>>> import numpy as np
>>> from numpy import linalg as LA
>>> np.set_printoptions(suppress=True, linewidth=140)
>>> arr = np.load("x.npy")
>>> print(arr)
[[ 25 -14   9  10 -31]
 [-14   8  -4  -4  18]
 [  9  -4  10  14  -7]
 [ 10  -4  14  20  -6]
 [-31  18  -7  -6  41]]
>>> # looks like rank 2
>>> rng = np.random.default_rng(197301)
>>> labels = rng.permutation(5)
>>> print(labels)
[0 2 3 4 1]
>>> other = arr[labels][:, labels]
>>> print(np.allclose(other, arr))
False
>>> print(round(float(LA.det(other)), 2), round(LA.det(arr[labels]), 2))
-0.0 0.0
>>> print(np.trace(other))
104
>>> print(np.diag(other))
[25 10 20 41  8]
>>> print(np.round(arr @ LA.pinv(arr) @ arr, 2))
[[ 25. -14.   9.  10. -31.]
 [-14.   8.  -4.  -4.  18.]
 [  9.  -4.  10.  14.  -7.]
 [ 10.  -4.  14.  20.  -6.]
 [-31.  18.  -7.  -6.  41.]]
>>> ev, vecs = LA.eigh(arr)
>>> print(np.round(vecs.T @ arr @ vecs, 2) + 0)
[[ 0.    0.    0.    0.    0.  ]
 [ 0.    0.    0.    0.    0.  ]
 [ 0.    0.    0.    0.    0.  ]
 [ 0.    0.    0.   25.43  0.  ]
 [ 0.    0.    0.    0.   78.57]]
>>> print(np.round(vecs.T @ vecs, 2) + 0)
[[1. 0. 0. 0. 0.]
 [0. 1. 0. 0. 0.]
 [0. 0. 1. 0. 0.]
 [0. 0. 0. 1. 0.]
 [0. 0. 0. 0. 1.]]
>>> print(np.round(LA.svd(arr, compute_uv=False), 2) + 0)
[78.57 25.43  0.    0.    0.  ]
>>> print(round(ev.sum(), 2), np.trace(arr))
104.0 104
>>> x = np.array([-2, -2, 3, 0, 2])
>>> a = np.maximum(arr @ x, 0)
>>> print(np.maximum(arr @ x, 0) - np.maximum(-arr @ x, 0))
[-57  36   6  18  87]
>>> print(a)
[ 0 36  6 18 87]
>>> print(np.maximum(arr @ (3 * x), 0))
[  0 108  18  54 261]
>>> print(np.flatnonzero(a > 1e-9))
[1 2 3 4]
>>> Uu, sigma, Vt = LA.svd(arr, full_matrices=False)
>>> print(sigma.round(2) + 0)
[78.57 25.43  0.    0.    0.  ]
>>> print(round(float(np.sqrt((sigma ** 2).sum())), 2), round(float(LA.norm(arr)), 2))
82.58 82.58
>>> print(np.round(Uu.T @ arr @ Vt.T, 2) + 0)
[[78.57  0.    0.    0.    0.  ]
 [ 0.   25.43  0.    0.    0.  ]
 [ 0.    0.    0.    0.    0.  ]
 [ 0.    0.    0.    0.    0.  ]
 [ 0.    0.    0.    0.    0.  ]]
>>> mat = np.loadtxt("case5.csv", delimiter=",")
>>> print(mat)
[[ 0.58  0.96  0.36  0.16 -0.36 -0.87  0.33 -0.29  0.16  0.12  0.45 -0.8  -0.52 -0.6 ]
 [ 0.57  0.94 -0.82 -0.92  0.86 -1.    0.97 -0.74  0.97 -0.92 -0.83  0.47 -0.85 -0.23]
 [ 0.51  1.    0.81 -0.13 -0.69 -0.7  -0.37 -0.25  0.48 -0.27  0.85 -0.9  -0.65 -0.91]
 [ 0.98 -0.56 -0.94  1.    0.05  0.62 -0.85  0.58 -1.    1.   -0.9  -0.67 -0.38  1.  ]
 [ 0.34 -0.97 -0.7   0.92  0.19  0.65  0.28  0.28 -0.95  0.94 -0.69  0.07  0.5   0.94]
 [ 0.48 -0.82 -0.71  0.48  0.37 -0.98  0.99 -0.46 -0.25  0.65 -0.69 -0.56  0.24  0.45]
 [-0.19 -0.99 -0.69  0.83  0.36  0.98 -0.83  0.59 -0.95  0.85 -0.72  0.82  0.56  0.97]
 [ 0.52  0.58  0.19  0.98 -0.53  1.   -1.    0.84 -0.99  0.96  0.27  0.41 -0.33  0.96]
 [ 0.1  -0.35 -0.91 -0.99  0.94 -1.    1.   -0.94  1.   -0.98 -0.93  0.08 -0.35 -0.83]
 [ 0.17 -0.99 -0.99  0.12  0.98 -0.35 -0.7   0.38 -0.66  0.2  -1.    1.   -0.37  1.  ]
 [-0.74 -0.69  0.96  0.81 -0.94  1.   -0.99  0.75 -0.92  0.75  0.97 -0.66  0.84 -0.65]
 [-0.09  1.    0.75 -0.7  -0.29  0.92 -1.    0.44  0.59 -0.85  0.74  0.64 -0.83 -0.56]
 [-0.87 -1.   -0.56  0.08  0.34  0.84  0.99  0.04 -0.32  0.42 -0.65  0.56  0.97  0.52]
 [ 0.39  0.72  0.3   0.88 -0.46  0.99 -1.    0.66 -0.95  0.82  0.36  0.16 -0.34  0.79]
 [-0.85  0.93  0.42 -0.99  0.59  0.83 -1.    0.3   0.99 -1.    0.24  0.99 -0.68 -0.68]
 [ 0.81  1.   -0.73 -1.    0.91 -1.    0.99 -0.92  1.   -1.   -0.73  0.11 -0.99 -0.93]
 [ 0.58  0.71  0.65  0.68 -0.76 -0.9   0.97 -0.47 -0.3   0.74  0.74 -0.98  0.19 -0.86]
 [ 0.35 -1.   -0.94  0.96  0.59  0.53  0.83  0.29 -0.98  0.98 -0.94  0.46  0.75  0.99]
 [-0.49  0.32  1.    0.99 -1.    1.   -1.    0.89 -1.    0.99  1.   -0.99  0.9  -0.89]
 [-0.26 -0.12 -0.09 -0.5   0.24 -0.07 -0.07 -0.02  0.49 -0.52 -0.14  0.47 -0.03 -0.08]
 [-0.33  0.98 -0.49 -0.97  0.86 -0.19 -1.    0.23  0.96 -0.99 -0.6   0.99 -0.92  0.39]
 [ 0.93  0.87 -0.97  0.25  0.9  -1.    0.93 -0.6   0.08  0.35 -0.96  0.27 -0.9   0.93]
 [-0.41 -0.18  0.56  0.8  -0.53  1.   -1.    0.86 -0.96  0.68  0.55  0.8   0.16  0.84]
 [-0.04 -0.78  0.82  0.82 -0.89  0.48  0.97 -0.2  -0.71  0.88  0.86 -0.98  0.83 -0.87]
 [-0.05 -0.65 -0.99 -0.98  0.99 -1.    0.93 -0.59  0.99 -0.98 -1.    1.   -0.79  0.93]
 [ 0.45 -0.94 -0.95 -0.17  0.86 -1.    1.   -0.66  0.46  0.16 -0.95  0.23  0.08  0.75]
 [ 0.07  0.97  0.28 -0.88  0.17 -0.96  0.35 -0.44  0.94 -0.9   0.27 -0.07 -0.66 -0.84]
 [-0.2   0.78 -0.9  -1.    0.97 -1.    1.   -0.88  1.   -1.   -0.93  0.92 -0.82 -0.77]
 [ 0.81  1.   -0.98 -0.91  0.99 -1.   -0.99 -0.03  0.88 -0.95 -0.99  1.   -0.99  0.98]
 [ 0.97  0.98 -0.92  0.88  0.66 -1.   -0.03 -0.25 -0.85  0.88 -0.89 -0.28 -0.92  0.96]
 [ 0.83  1.   -0.99 -1.    1.   -1.    0.99 -0.92  1.   -1.   -0.99  0.97 -0.99  0.43]
 [-0.55 -0.7   0.81 -0.57 -0.71 -0.85  1.   -0.62  0.85 -0.41  0.82 -0.96  0.8  -0.99]
 [ 0.77 -0.96 -0.85  0.95  0.25 -0.95  0.99 -0.34 -0.94  0.98 -0.82 -0.81  0.46  0.9 ]
 [ 0.58  1.    0.4  -0.96  0.35 -0.98 -0.97 -0.35  0.98 -0.98  0.41  0.45 -0.98 -0.85]
 [ 0.97  0.98 -0.96  0.87  0.81 -1.   -0.55 -0.16 -0.86  0.86 -0.95  0.29 -0.96  0.99]
 [ 0.55  0.86  0.92  0.38 -0.93 -1.    1.   -0.83  0.59  0.58  0.95 -1.    0.51 -1.  ]
 [ 0.47  0.95 -0.03  0.93 -0.1   1.   -1.    0.93 -0.99  0.82  0.    0.96 -0.82  0.99]
 [-0.46  1.    0.68 -1.    0.25 -1.    0.79 -0.71  1.   -1.    0.63  0.08 -0.76 -0.99]
 [-0.89  0.74 -0.94 -1.    1.   -1.    0.95 -0.83  1.   -1.   -0.97  1.   -0.9  -0.8 ]
 [ 0.83  1.    0.54 -0.99  0.15 -1.    1.   -0.96  1.   -0.99  0.62 -0.97 -0.97 -1.  ]]
>>> x = np.array([0, 2, 2, 2, 2, -3, 1, 0, 0, -2, -3, -2, 0, -2])
>>> rhs = mat @ x
>>> print(np.round(LA.solve(mat.T @ mat, mat.T @ rhs), 2) + 0)
[ 0.  2.  2.  2.  2. -3.  1.  0.  0. -2. -3. -2.  0. -2.]
>>> rhs = rhs + 0.05 * rng.normal(size=40)
>>> print(rhs.round(2))
[ 6.36  7.92  5.34 -3.6  -4.66  3.56 -7.84 -7.03  7.57 -2.79 -5.5  -2.84 -4.85 -5.66 -0.92 10.22  6.29 -3.56 -2.61 -0.14  1.37  5.8  -9.03
 -1.12  1.81  2.16  7.14  8.2   3.14  5.75  6.24  3.44  3.05  5.14  4.44  6.39 -6.14  7.56  8.09  9.43]
>>> c, *_ = LA.lstsq(mat, rhs)
>>> print(c.round(2))
[ 0.03  2.    2.3   1.94  1.95 -3.02  0.99 -0.06 -0.11 -2.03 -3.31 -1.97  0.01 -2.01]
>>> print(np.round(mat.T @ (rhs - mat @ c), 2) + 0)
[0. 0. 0. 0. 0. 0. 0. 0. 0. 0. 0. 0. 0. 0.]
>>> print(np.round(LA.norm(rhs - mat @ c), 2))
0.24
